In [1]: import numpy as np

In [2]: np.set_printoptions(precision=1, suppress=True, linewidth=140, floatmode="fixed")

In [3]: rnd = lambda a: np.round(a, 1) + 0

In [4]: X = np.load("block8.npy")

In [5]: X
Out[5]: 
array([[-3, -1, -3, -1],
       [ 0,  1,  0,  1],
       [-3, -1, -3, -1],
       [ 0,  1,  0,  1]])

In [6]: # column 2 repeats column 0

In [7]: B = np.array([[-2, -1], [-3, 0], [0, 2], [1, 2]])

In [8]: np.einsum("ij->j", X)
Out[8]: array([-6,  0, -6,  0])

In [9]: B.T @ X.T
Out[9]: 
array([[ 8, -2,  8, -2],
       [-5,  2, -5,  2]])

In [10]: np.vstack([X, B.T]).shape
Out[10]: (6, 4)

In [11]: U, s, Vh = np.linalg.svd(X)

In [12]: evecs = Vh[:(s > 1e-8).sum()]

In [13]: rng = np.random.default_rng(84505)

In [14]: x = X[2] + -2 * X[3] + rng.integers(2) * np.eye(4)[2]

In [15]: x
Out[15]: array([-3.0, -3.0, -3.0, -3.0])

In [16]: rnd(np.diag(evecs.T @ evecs))
Out[16]: array([0.5, 0.5, 0.5, 0.5])

In [17]: rnd(evecs.T @ evecs)
Out[17]: 
array([[0.5, 0.0, 0.5, 0.0],
       [0.0, 0.5, 0.0, 0.5],
       [0.5, 0.0, 0.5, 0.0],
       [0.0, 0.5, 0.0, 0.5]])

In [18]: np.linalg.matrix_rank(np.vstack([X, x]))
Out[18]: np.int64(2)

In [19]: np.allclose(evecs.T @ evecs @ x, x)
Out[19]: True

In [20]: X @ X
Out[20]: 
array([[18,  4, 18,  4],
       [ 0,  2,  0,  2],
       [18,  4, 18,  4],
       [ 0,  2,  0,  2]])

In [21]: (X - X.T) / 2
Out[21]: 
array([[ 0.0, -0.5,  0.0, -0.5],
       [ 0.5,  0.0,  0.5,  0.0],
       [ 0.0, -0.5,  0.0, -0.5],
       [ 0.5,  0.0,  0.5,  0.0]])

In [22]: (X + X.T) / 2
Out[22]: 
array([[-3.0, -0.5, -3.0, -0.5],
       [-0.5,  1.0, -0.5,  1.0],
       [-3.0, -0.5, -3.0, -0.5],
       [-0.5,  1.0, -0.5,  1.0]])

In [23]: rnd(np.abs(np.linalg.eigvals(X)).max())
Out[23]: np.float64(6.0)

In [24]: [round(float(x), 1) for x in np.linalg.svd(X, compute_uv=False)[:3]]
Out[24]: [6.4, 1.9, 0.0]

In [25]: rnd(np.linalg.norm(X, 2) / np.linalg.norm(X))
Out[25]: np.float64(1.0)

In [26]: np.linalg.matrix_rank(X, rtol=0.1)
Out[26]: np.int64(2)

In [27]: arr = np.loadtxt("data.csv", delimiter=",")

In [28]: rnd(arr)
Out[28]: 
array([[-2.0, -0.2, -2.2,  0.5],
       [ 2.2,  0.3,  2.0,  0.4],
       [-2.1, -0.4, -1.4, -1.6],
       [ 0.9,  0.3, -0.3,  2.8],
       [-0.8, -0.3,  0.5, -2.8],
       [-1.6, -0.4, -0.5, -2.5],
       [-2.1, -0.4, -1.4, -1.6],
       [-2.2, -0.3, -1.8, -0.9],
       [-0.1, -0.2,  1.1, -2.8],
       [ 0.8,  0.3, -0.5,  2.8],
       [-0.6,  0.1, -1.7,  2.4],
       [ 1.2,  0.0,  2.0, -1.9],
       [ 1.4,  0.0,  2.1, -1.7],
       [-1.7, -0.1, -2.2,  1.1],
       [ 2.1,  0.3,  2.1,  0.1],
       [ 0.3,  0.3, -0.9,  2.8],
       [-2.0, -0.4, -1.2, -1.8],
       [-1.7, -0.1, -2.2,  1.2],
       [ 2.2,  0.3,  1.7,  1.2],
       [ 0.9, -0.1,  1.9, -2.2]])

In [29]: # rows and columns are dependent

In [30]: Ac = arr - arr.mean(axis=0)

In [31]: evecs = np.linalg.svd(Ac)[2][:2]

In [32]: B = Ac - Ac @ evecs.T @ evecs

In [33]: rnd((Ac @ evecs.T).std(axis=0))
Out[33]: array([2.2, 2.0])

In [34]: np.linalg.norm(B, axis=1).round(6).argmax()
Out[34]: np.int64(0)

In [35]: rnd(B.std(axis=0))
Out[35]: array([0.0, 0.0, 0.0, 0.0])

In [36]: rnd(np.linalg.norm(B) / np.linalg.norm(Ac))
Out[36]: np.float64(0.0)
